% python3 -q
>>> import numpy as np
>>> np.set_printoptions(suppress=True, linewidth=140)
>>> m1 = np.load("x.npy")
>>> m1
array([[ 7.95,  0.1 , 17.97],
       [ 3.85, -0.18, 10.07],
       [ 4.92, -0.08, 10.95],
       [ 6.94, -0.02, 14.89]])
>>> r0 = np.array([0, 2])
>>> np.round(np.cross(m1[3, :3], m1[2, :3]), 2)
array([ 0.97, -2.73, -0.46])
>>> out = np.c_[m1[:, :2] @ np.array([[-4, 6], [1, -1]]), np.array([2, 0, 2, 2])]
>>> out.round(2)
array([[-31.7 ,  47.6 ,   2.  ],
       [-15.58,  23.28,   0.  ],
       [-19.76,  29.6 ,   2.  ],
       [-27.78,  41.66,   2.  ]])
>>> np.linalg.matrix_rank(np.c_[m1, out])
np.int64(4)
>>> np.round(np.linalg.norm(m1, axis=0), 2)
array([12.26,  0.22, 27.68])
>>> round(np.linalg.norm(m1) ** 2 / np.linalg.norm(m1, 2) ** 2, 2)
np.float64(1.0)
>>> Uu, sig, VT = np.linalg.svd(m1, full_matrices=False)
>>> Uu.shape, sig.shape, VT.shape
((4, 3), (3,), (3, 3))
>>> np.round(Uu.T @ m1 @ VT.T, 2) + 0
array([[30.26,  0.  ,  0.  ],
       [ 0.  ,  0.66,  0.  ],
       [ 0.  ,  0.  ,  0.17]])
>>> np.allclose(Uu * sig @ VT, m1)
True
>>> np.abs(Uu[:, 0]).round(6).argmax()
np.int64(0)
>>> np.round(np.sqrt((sig ** 2).sum()), 2), round(float(np.linalg.norm(m1)), 2)
(np.float64(30.27), 30.27)
>>> np.round(np.cumsum(sig ** 2) / np.sum(sig ** 2), 2)
array([1., 1., 1.])
>>> np.round(sig / sig[0], 2)
array([1.  , 0.02, 0.01])
>>> np.round(VT @ VT.T, 2) + 0
array([[1., 0., 0.],
       [0., 1., 0.],
       [0., 0., 1.]])
>>> sig.round(2)
array([30.26,  0.66,  0.17])
>>> (sig > 1e-8).sum()
np.int64(3)
>>> data = np.loadtxt("m.csv", delimiter=",")
>>> data
array([[-2.,  1.,  1.,  1.,  1.,  1.,  1.,  1.,  1.],
       [ 1., -2.,  1.,  1.,  1.,  1.,  1.,  1.,  1.],
       [ 1.,  1., -2.,  1.,  1.,  1.,  1.,  1.,  1.],
       [ 1.,  1.,  1., -2.,  1.,  1.,  1.,  1.,  1.],
       [ 1.,  1.,  1.,  1., -2.,  1.,  1.,  1.,  1.],
       [ 1.,  1.,  1.,  1.,  1., -2.,  1.,  1.,  1.],
       [ 1.,  1.,  1.,  1.,  1.,  1., -2.,  1.,  1.],
       [ 1.,  1.,  1.,  1.,  1.,  1.,  1., -2.,  1.],
       [ 1.,  1.,  1.,  1.,  1.,  1.,  1.,  1., -2.]])
>>> # symmetric
>>> ev, evecs = np.linalg.eigh(data)
>>> vec = np.array([-2, -1, 1, 2, -2, 0, -1, 1, -1])
>>> np.round(vec @ data @ vec / (vec @ vec), 2), round(ev[0], 2), ev[-1]
(np.float64(-2.47), np.float64(-3.0), np.float64(6.0))
>>> np.round(evecs * np.maximum(ev, 0) @ evecs.T, 2)
array([[0.67, 0.67, 0.67, 0.67, 0.67, 0.67, 0.67, 0.67, 0.67],
       [0.67, 0.67, 0.67, 0.67, 0.67, 0.67, 0.67, 0.67, 0.67],
       [0.67, 0.67, 0.67, 0.67, 0.67, 0.67, 0.67, 0.67, 0.67],
       [0.67, 0.67, 0.67, 0.67, 0.67, 0.67, 0.67, 0.67, 0.67],
       [0.67, 0.67, 0.67, 0.67, 0.67, 0.67, 0.67, 0.67, 0.67],
       [0.67, 0.67, 0.67, 0.67, 0.67, 0.67, 0.67, 0.67, 0.67],
       [0.67, 0.67, 0.67, 0.67, 0.67, 0.67, 0.67, 0.67, 0.67],
       [0.67, 0.67, 0.67, 0.67, 0.67, 0.67, 0.67, 0.67, 0.67],
       [0.67, 0.67, 0.67, 0.67, 0.67, 0.67, 0.67, 0.67, 0.67]])
>>> round(float(np.linalg.eigvalsh(data).min()), 2)
-3.0
>>> np.all(np.linalg.eigvalsh(data) > 0)
np.False_
>>> rng = np.random.default_rng(288)
>>> out = data + rng.integers(-2, 3, (9, 1)) @ rng.integers(-2, 3, (1, 9))
>>> out
array([[ 0.,  0.,  3.,  1.,  2., -1.,  2.,  2.,  0.],
       [-1., -1., -1.,  1.,  0.,  3.,  0.,  0.,  2.],
       [ 3.,  0.,  0.,  1.,  2., -1.,  2.,  2.,  0.],
       [ 3.,  0.,  3., -2.,  2., -1.,  2.,  2.,  0.],
       [ 5., -1.,  5.,  1.,  0., -3.,  3.,  3., -1.],
       [-3.,  3., -3.,  1., -1.,  2., -1., -1.,  3.],
       [-3.,  3., -3.,  1., -1.,  5., -4., -1.,  3.],
       [-3.,  3., -3.,  1., -1.,  5., -1., -4.,  3.],
       [-1.,  2., -1.,  1.,  0.,  3.,  0.,  0., -1.]])
>>> np.abs(out - data).sum(axis=1)
array([11., 11., 11., 11., 22., 22., 22., 22., 11.])
>>> vec = np.array([0, 2, 1, 0, 0, 2, 0, 0, 1])
>>> rhs = out @ vec
>>> rhs
array([ 1.,  5., -2.,  1., -4., 10., 16., 16.,  8.])
>>> np.round(np.linalg.solve(out, out[:, 7]), 2) + 0
array([0., 0., 0., 0., 0., 0., 0., 1., 0.])
>>> np.round(np.linalg.solve(out, rhs + out[:, 3]), 2) + 0
array([0., 2., 1., 1., 0., 2., 0., 0., 1.])
>>> np.round(np.linalg.solve(out.T, out[4]), 2) + 0
array([0., 0., 0., 0., 1., 0., 0., 0., 0.])
>>> np.round(np.linalg.solve(out, -2 * rhs), 2) + 0
array([ 0., -4., -2.,  0.,  0., -4.,  0.,  0., -2.])
>>> out = np.array([[-2, 1], [0, 2]])
>>> W2 = np.array([[1, 1, -1], [3, -2, 1], [-2, -3, 3]])
>>> M = np.block([[out, np.zeros((2, 3))], [np.zeros((3, 2)), W2]])
>>> M
array([[-2.,  1.,  0.,  0.,  0.],
       [ 0.,  2.,  0.,  0.,  0.],
       [ 0.,  0.,  1.,  1., -1.],
       [ 0.,  0.,  3., -2.,  1.],
       [ 0.,  0., -2., -3.,  3.]])
>>> z = rng.permutation(5)
>>> out = M[:, z] * rng.choice([-1, 1], 5)
>>> out
array([[-0., -0.,  0., -1.,  2.],
       [-0., -0.,  0., -2., -0.],
       [-1.,  1.,  1., -0., -0.],
       [ 2., -1.,  3., -0., -0.],
       [ 3., -3., -2., -0., -0.]])
>>> Uu, _, VT = np.linalg.svd(M.T @ out)
>>> np.round(np.linalg.lstsq(M, out)[0], 2) + 0
array([[ 0.,  0.,  0.,  0., -1.],
       [ 0.,  0.,  0., -1.,  0.],
       [ 0.,  0.,  1.,  0.,  0.],
       [-1.,  0.,  0.,  0.,  0.],
       [ 0., -1.,  0.,  0.,  0.]])
